% ipython --no-banner

In [1]: import numpy as np

In [2]: np.set_printoptions(precision=2, suppress=True, linewidth=140)

In [3]: def rd(a):
   ...:     return np.round(a, 2) + 0
   ...: 

In [4]: W0 = np.load("sample10.npy")

In [5]: W0
Out[5]: 
array([[ 2,  0,  4,  4,  2,  1,  1,  4],
       [ 1, -1,  3,  3,  1,  0,  0,  3],
       [ 2,  0,  4,  4,  2,  1,  1,  4]])

In [6]: U, sv, VT = np.linalg.svd(W0)

In [7]: vecs = VT[:(sv > 1e-8).sum()]

In [8]: rng = np.random.default_rng(9468)

In [9]: x0 = W0[0] + 2 * W0[2] + rng.integers(2) * np.eye(8)[2]

In [10]: x0
Out[10]: array([ 6.,  0., 12., 12.,  6.,  3.,  3., 12.])

In [11]: rd(np.diag(vecs.T @ vecs))
Out[11]: array([0.13, 0.41, 0.3 , 0.3 , 0.13, 0.21, 0.21, 0.3 ])

In [12]: np.linalg.cond(W0) > 100
Out[12]: np.True_

In [13]: rd(np.linalg.norm(W0, 2) / np.linalg.norm(W0))
Out[13]: np.float64(0.99)

In [14]: np.linalg.lstsq(W0[:-1].T, W0[-1])[2]
Out[14]: np.int32(2)

In [15]: np.allclose(W0[:-1].T @ np.linalg.lstsq(W0[:-1].T, W0[-1])[0], W0[-1])
Out[15]: True

In [16]: rd(np.trace(np.linalg.pinv(W0) @ W0))
Out[16]: np.float64(2.0)

In [17]: out = np.array([[6, -9], [1, 2], [6, 9], [2, -4], [-7, 1], [-5, -6], [-9, 6], [5, 8]])

In [18]: np.einsum("ij,ij->i", W0, W0)
Out[18]: array([58, 30, 58])

In [19]: np.einsum("ik,kj->ij", W0, out)
Out[19]: 
array([[36, 36],
       [37, 29],
       [36, 36]])

In [20]: np.einsum("ik,kj->ji", W0, out)
Out[20]: 
array([[36, 37, 36],
       [36, 29, 36]])

In [21]: W0 @ out
Out[21]: 
array([[36, 36],
       [37, 29],
       [36, 36]])

In [22]: U, sv, VT = np.linalg.svd(W0)

In [23]: rd(sv)
Out[23]: array([12.  ,  1.39,  0.  ])

In [24]: np.argmax(sv[:-1] / (sv[1:] + 1e-6)) + 1
Out[24]: np.int64(2)

In [25]: out = U[:, :2] @ np.diag(sv[:2]) @ VT[:2]

In [26]: rd(np.linalg.norm(W0 - out) / np.linalg.norm(W0))
Out[26]: np.float64(0.0)

In [27]: np.linalg.matrix_rank(W0, rtol=0.05)
Out[27]: np.int64(2)

In [28]: np.linalg.matrix_rank(out)
Out[28]: np.int64(2)

In [29]: E = np.load("data.npy")

In [30]: E
Out[30]: 
array([[4., 1., 1., 1., 1., 1., 1., 1.],
       [1., 4., 1., 1., 1., 1., 1., 1.],
       [1., 1., 4., 1., 1., 1., 1., 1.],
       [1., 1., 1., 4., 1., 1., 1., 1.],
       [1., 1., 1., 1., 4., 1., 1., 1.],
       [1., 1., 1., 1., 1., 4., 1., 1.],
       [1., 1., 1., 1., 1., 1., 4., 1.],
       [1., 1., 1., 1., 1., 1., 1., 4.]])

In [31]: r0 = np.array([9, -8, 1, 7, -7, 1, 0, -2])

In [32]: out = E + np.outer(r0, np.eye(8)[5])

In [33]: np.linalg.matrix_rank(np.linalg.inv(out) - np.linalg.inv(E), tol=1e-8)
Out[33]: np.int64(1)

In [34]: out
Out[34]: 
array([[ 4.,  1.,  1.,  1.,  1., 10.,  1.,  1.],
       [ 1.,  4.,  1.,  1.,  1., -7.,  1.,  1.],
       [ 1.,  1.,  4.,  1.,  1.,  2.,  1.,  1.],
       [ 1.,  1.,  1.,  4.,  1.,  8.,  1.,  1.],
       [ 1.,  1.,  1.,  1.,  4., -6.,  1.,  1.],
       [ 1.,  1.,  1.,  1.,  1.,  5.,  1.,  1.],
       [ 1.,  1.,  1.,  1.,  1.,  1.,  4.,  1.],
       [ 1.,  1.,  1.,  1.,  1., -1.,  1.,  4.]])

In [35]: w, vecs = np.linalg.eigh(E)

In [36]: x0 = np.array([-6, 8, 7, 6, 1, -3, 1, -5])

In [37]: np.abs(E).sum(axis=1).max(), np.abs(w).max()
Out[37]: (np.float64(11.0), np.float64(11.0))

In [38]: rd(vecs * np.sqrt(w) @ vecs.T)
Out[38]: 
array([[1.93, 0.2 , 0.2 , 0.2 , 0.2 , 0.2 , 0.2 , 0.2 ],
       [0.2 , 1.93, 0.2 , 0.2 , 0.2 , 0.2 , 0.2 , 0.2 ],
       [0.2 , 0.2 , 1.93, 0.2 , 0.2 , 0.2 , 0.2 , 0.2 ],
       [0.2 , 0.2 , 0.2 , 1.93, 0.2 , 0.2 , 0.2 , 0.2 ],
       [0.2 , 0.2 , 0.2 , 0.2 , 1.93, 0.2 , 0.2 , 0.2 ],
       [0.2 , 0.2 , 0.2 , 0.2 , 0.2 , 1.93, 0.2 , 0.2 ],
       [0.2 , 0.2 , 0.2 , 0.2 , 0.2 , 0.2 , 1.93, 0.2 ],
       [0.2 , 0.2 , 0.2 , 0.2 , 0.2 , 0.2 , 0.2 , 1.93]])

In [39]: (np.sign(vecs[:, -1].round(6)) == np.sign(vecs[0, -1].round(6))).astype(int)
Out[39]: array([1, 1, 1, 1, 1, 1, 1, 1])

In [40]: rd(np.linalg.det(E))
Out[40]: np.float64(24057.0)

In [41]: np.allclose(E @ E.T, E.T @ E)
Out[41]: True

In [42]: rd(np.linalg.matrix_power(E, 3))
Out[42]: 
array([[190., 163., 163., 163., 163., 163., 163., 163.],
       [163., 190., 163., 163., 163., 163., 163., 163.],
       [163., 163., 190., 163., 163., 163., 163., 163.],
       [163., 163., 163., 190., 163., 163., 163., 163.],
       [163., 163., 163., 163., 190., 163., 163., 163.],
       [163., 163., 163., 163., 163., 190., 163., 163.],
       [163., 163., 163., 163., 163., 163., 190., 163.],
       [163., 163., 163., 163., 163., 163., 163., 190.]])

In [43]: E.inv()
Traceback (most recent call last):
  Cell In[43], line 1
    E.inv()
AttributeError: 'numpy.ndarray' object has no attribute 'inv'


In [44]: rd(np.abs(np.linalg.eigvals(E)).max())
Out[44]: np.float64(11.0)

In [45]: w1 = np.array([[0, -2, -2],
    ...:     [0, -2, 3],
    ...:     [-3, -1, 3],
    ...:     [0, 0, 3],
    ...:     [0, -2, -2],
    ...:     [-1, 0, -3],
    ...:     [1, 2, 1],
    ...:     [3, 0, 3]])

In [46]: coef = np.array([2, 1, 3])

In [47]: H = np.maximum(E @ w1 + coef, 0)

In [48]: H
Out[48]: 
array([[ 2.,  0.,  3.],
       [ 2.,  0., 18.],
       [ 0.,  0., 18.],
       [ 2.,  0., 18.],
       [ 2.,  0.,  3.],
       [ 0.,  0.,  0.],
       [ 5.,  2., 12.],
       [11.,  0., 18.]])

In [49]: (H > 0).astype(int)
Out[49]: 
array([[1, 0, 1],
       [1, 0, 1],
       [0, 0, 1],
       [1, 0, 1],
       [1, 0, 1],
       [0, 0, 0],
       [1, 1, 1],
       [1, 0, 1]])

In [50]: rd((H > 0).mean(axis=0))
Out[50]: array([0.75, 0.12, 0.88])

In [51]: cent = np.array([[-6, -8, -9], [0, 6, 2], [-8, -6, 2]])

In [52]: w1 @ cent
Out[52]: 
array([[ 16,   0,  -8],
       [-24, -30,   2],
       [ -6,   0,  31],
       [-24, -18,   6],
       [ 16,   0,  -8],
       [ 30,  26,   3],
       [-14,  -2,  -3],
       [-42, -42, -21]])

In [53]: labels = rng.permutation(3)

In [54]: out = H[:, labels] * rng.choice([-1, 1], 3)

In [55]: out
Out[55]: 
array([[-0.,  2.,  3.],
       [-0.,  2., 18.],
       [-0.,  0., 18.],
       [-0.,  2., 18.],
       [-0.,  2.,  3.],
       [-0.,  0.,  0.],
       [-2.,  5., 12.],
       [-0., 11., 18.]])

In [56]: U, _, VT = np.linalg.svd(H.T @ out)

In [57]: rd(U @ VT)
Out[57]: 
array([[ 0.,  1.,  0.],
       [-1.,  0.,  0.],
       [ 0.,  0.,  1.]])

In [58]: labels
Out[58]: array([1, 0, 2])

In [59]: rd(np.linalg.lstsq(H, out)[0])
Out[59]: 
array([[ 0.,  1.,  0.],
       [-1.,  0.,  0.],
       [ 0.,  0.,  1.]])

In [60]: M = np.loadtxt("arr.csv", delimiter=",")

In [61]: M
Out[61]: 
array([[0., 0., 0., 0., 0., 0., 2.],
       [0., 0., 0., 0., 0., 0., 1.],
       [0., 0., 0., 0., 0., 0., 0.],
       [0., 0., 0., 0., 0., 0., 0.],
       [0., 0., 0., 0., 0., 0., 0.],
       [0., 0., 0., 0., 0., 0., 1.],
       [2., 1., 0., 0., 0., 1., 0.]])

In [62]: w, vecs = np.linalg.eigh(M)

In [63]: rd(w.sum()), np.trace(M)
Out[63]: (np.float64(0.0), np.float64(0.0))

In [64]: (w > 1e-8).sum(), (w < -1e-8).sum()
Out[64]: (np.int64(1), np.int64(1))

In [65]: rd(vecs @ np.diag(w) @ vecs.T)
Out[65]: 
array([[0., 0., 0., 0., 0., 0., 2.],
       [0., 0., 0., 0., 0., 0., 1.],
       [0., 0., 0., 0., 0., 0., 0.],
       [0., 0., 0., 0., 0., 0., 0.],
       [0., 0., 0., 0., 0., 0., 0.],
       [0., 0., 0., 0., 0., 0., 1.],
       [2., 1., 0., 0., 0., 1., 0.]])

In [66]: rd(np.linalg.eigvalsh(M @ M))
Out[66]: array([0., 0., 0., 0., 0., 6., 6.])

In [67]: rd(np.linalg.svd(M, compute_uv=False))
Out[67]: array([2.45, 2.45, 0.  , 0.  , 0.  , 0.  , 0.  ])

In [68]: rd(vecs.T @ vecs)
Out[68]: 
array([[1., 0., 0., 0., 0., 0., 0.],
       [0., 1., 0., 0., 0., 0., 0.],
       [0., 0., 1., 0., 0., 0., 0.],
       [0., 0., 0., 1., 0., 0., 0.],
       [0., 0., 0., 0., 1., 0., 0.],
       [0., 0., 0., 0., 0., 1., 0.],
       [0., 0., 0., 0., 0., 0., 1.]])

In [69]: np.abs(vecs[:, -1]).round(6).argmax()
Out[69]: np.int64(6)

In [70]: rd(np.linalg.eigvalsh(M + 2 * np.eye(7)))
Out[70]: array([-0.45,  2.  ,  2.  ,  2.  ,  2.  ,  2.  ,  4.45])

In [71]: rd(w)
Out[71]: array([-2.45,  0.  ,  0.  ,  0.  ,  0.  ,  0.  ,  2.45])
